% python3 -q
>>> import numpy as np
>>> import numpy.linalg as la
>>> np.set_printoptions(precision=2, suppress=True, linewidth=140)
>>> rng = np.random.default_rng(1138)
>>> z = rng.integers(0, 2, 4)
>>> E = (z[:, None] == z) * 4 + np.eye(4)
>>> print(E)
[[5. 0. 0. 0.]
 [0. 5. 4. 4.]
 [0. 4. 5. 4.]
 [0. 4. 4. 5.]]
>>> # splits into 2 blocks
>>> x0 = np.ones(4)
>>> for _ in range(6):
...     x0 = E @ x0
...     x0 /= la.norm(x0)
...     print(round(x0 @ E @ x0, 2))
... 
12.62
12.94
12.99
13.0
13.0
13.0
>>> print(x0.round(2) + 0)
[0.   0.58 0.58 0.58]
>>> F = np.load("case6.npy")
>>> print(F)
[[ 4  2  4  0  0  0]
 [-4  2 -4  0  0  0]
 [ 2  4  2  0  0  0]
 [ 2  1  2  4  2  4]
 [-2  1 -2 -4  2 -4]
 [ 1  2  1  2  4  2]]
>>> print(np.round(F @ la.pinv(F) @ F, 2) + 0)
[[ 4.  2.  4.  0.  0.  0.]
 [-4.  2. -4.  0.  0.  0.]
 [ 2.  4.  2.  0.  0.  0.]
 [ 2.  1.  2.  4.  2.  4.]
 [-2.  1. -2. -4.  2. -4.]
 [ 1.  2.  1.  2.  4.  2.]]
>>> th = np.radians(36)
>>> R = np.eye(6)
>>> R[3, 3] = R[2, 2] = np.cos(th)
>>> R[3, 2], R[2, 3] = -np.sin(th), np.sin(th)
>>> print(R)
[[ 1.    0.    0.    0.    0.    0.  ]
 [ 0.    1.    0.    0.    0.    0.  ]
 [ 0.    0.    0.81  0.59  0.    0.  ]
 [ 0.    0.   -0.59  0.81  0.    0.  ]
 [ 0.    0.    0.    0.    1.    0.  ]
 [ 0.    0.    0.    0.    0.    1.  ]]
>>> Y = F @ R.T
>>> print(np.allclose(F @ F.T, Y @ Y.T))
True
>>> print(Y)
[[ 4.    2.    3.24 -2.35  0.    0.  ]
 [-4.    2.   -3.24  2.35  0.    0.  ]
 [ 2.    4.    1.62 -1.18  0.    0.  ]
 [ 2.    1.    3.97  2.06  2.    4.  ]
 [-2.    1.   -3.97 -2.06  2.   -4.  ]
 [ 1.    2.    1.98  1.03  4.    2.  ]]
>>> print(np.count_nonzero(F))
27
>>> print(F.mean(axis=0))
[0.5  2.   0.5  0.33 1.33 0.33]
>>> print(la.matrix_rank(F))
4
>>> print(F.sum(axis=0))
[ 3 12  3  2  8  2]
>>> Y = F + rng.integers(-2, 3, (6, 4)) @ rng.integers(-2, 3, (4, 6))
>>> print(Y)
[[  9   4  -5   2   3  -4]
 [ -3  -2   1   3  -6   2]
 [  1   6   5  -4   1   2]
 [  8   1  -6  18   0  -6]
 [ -4   9  -7   0   9 -13]
 [ -1   6  -5   3  10  -3]]
>>> print(Y - F)
[[  5   2  -9   2   3  -4]
 [  1  -4   5   3  -6   2]
 [ -1   2   3  -4   1   2]
 [  6   0  -8  14  -2 -10]
 [ -2   8  -5   4   7  -9]
 [ -2   4  -6   1   6  -5]]
>>> print(np.round(la.svd(Y - F, compute_uv=False), 2) + 0)
[26.28 16.3   7.59  2.86  0.    0.  ]
>>> print(np.abs(Y - F).sum(axis=1))
[25 21 13 40 35 24]
